% ipython --no-banner

In [1]: import numpy as np

In [2]: np.set_printoptions(suppress=True, linewidth=200)

In [3]: Y = np.array([[4, 4],
   ...:     [1, 0],
   ...:     [4, 0],
   ...:     [0, 3],
   ...:     [3, 1],
   ...:     [5, 4],
   ...:     [4, 0],
   ...:     [3, 5],
   ...:     [5, 5],
   ...:     [3, 5]])

In [4]: C = np.array([[1, -2, -2, 2, 3, 1, 3, -1, -2, 1, 1, -3, 1],
   ...:     [2, -3, 2, -1, 2, -1, 0, 3, 1, 3, 2, -2, 1]])

In [5]: mat = Y @ C

In [6]: print(mat)
[[ 12 -20   0   4  20   0  12   8  -4  16  12 -20   8]
 [  1  -2  -2   2   3   1   3  -1  -2   1   1  -3   1]
 [  4  -8  -8   8  12   4  12  -4  -8   4   4 -12   4]
 [  6  -9   6  -3   6  -3   0   9   3   9   6  -6   3]
 [  5  -9  -4   5  11   2   9   0  -5   6   5 -11   4]
 [ 13 -22  -2   6  23   1  15   7  -6  17  13 -23   9]
 [  4  -8  -8   8  12   4  12  -4  -8   4   4 -12   4]
 [ 13 -21   4   1  19  -2   9  12  -1  18  13 -19   8]
 [ 15 -25   0   5  25   0  15  10  -5  20  15 -25  10]
 [ 13 -21   4   1  19  -2   9  12  -1  18  13 -19   8]]

In [7]: W1 = np.array([[1, -2],
   ...:     [0, 0],
   ...:     [-2, 0],
   ...:     [0, 0],
   ...:     [0, 0],
   ...:     [-1, -1],
   ...:     [-2, 2],
   ...:     [1, -2],
   ...:     [2, -2],
   ...:     [2, 0],
   ...:     [-2, -1],
   ...:     [1, -2],
   ...:     [2, 0]])

In [8]: beta = np.array([7, 2])

In [9]: H = np.maximum(mat @ W1 + beta, 0)

In [10]: (H > 0).mean(axis=0)
Out[10]: array([0.3, 0.7])

In [11]: C = np.array([[1, 3, 3], [0, 0, 2]])

In [12]: H @ C
Out[12]: 
array([[  0,   0,  44],
       [  0,   0,  32],
       [  0,   0, 116],
       [ 25,  75,  75],
       [  0,   0,  70],
       [  0,   0,  72],
       [  0,   0, 116],
       [ 13,  39,  39],
       [  0,   0,  54],
       [ 13,  39,  39]])

In [13]: left, s, VT = np.linalg.svd(mat)

In [14]: print(np.argmax(s[:-1] / (s[1:] + 1e-6)) + 1)
2

In [15]: Y = left[:, :2] @ np.diag(s[:2]) @ VT[:2]

In [16]: np.round(np.linalg.norm(mat - Y, 2), 2), round(s[2], 2)
Out[16]: (np.float64(0.0), np.float64(0.0))

In [17]: round(float(np.linalg.norm(mat, 2) / np.linalg.norm(mat)), 2)
Out[17]: 0.97

In [18]: [round(float(x), 2) for x in np.linalg.svd(mat, compute_uv=False)[:3]]
Out[18]: [117.42, 31.41, 0.0]

In [19]: K = np.loadtxt("run14.csv", delimiter=",")

In [20]: print(K)
[[0. 1. 1. 0. 1. 0. 0. 0. 0. 0. 0. 0.]
 [1. 0. 0. 0. 1. 0. 0. 0. 0. 0. 0. 0.]
 [1. 0. 0. 0. 1. 0. 0. 0. 0. 0. 0. 0.]
 [0. 0. 0. 0. 0. 1. 0. 1. 1. 0. 1. 0.]
 [1. 1. 1. 0. 0. 0. 0. 0. 0. 0. 0. 0.]
 [0. 0. 0. 1. 0. 0. 0. 1. 0. 0. 1. 0.]
 [0. 0. 0. 0. 0. 0. 0. 0. 0. 1. 0. 1.]
 [0. 0. 0. 1. 0. 1. 0. 0. 1. 0. 1. 0.]
 [0. 0. 0. 1. 0. 0. 0. 1. 0. 0. 0. 0.]
 [0. 0. 0. 0. 0. 0. 1. 0. 0. 0. 0. 1.]
 [0. 0. 0. 1. 0. 1. 0. 1. 0. 0. 0. 0.]
 [0. 0. 0. 0. 0. 0. 1. 0. 0. 1. 0. 0.]]

In [21]: np.linalg.cond(K) > 100
Out[21]: np.True_

In [22]: np.linalg.matrix_rank(K, rtol=0.1)
Out[22]: np.int64(11)

In [23]: [round(float(x), 2) for x in np.linalg.svd(K, compute_uv=False)[:3]]
Out[23]: [3.32, 2.56, 2.0]
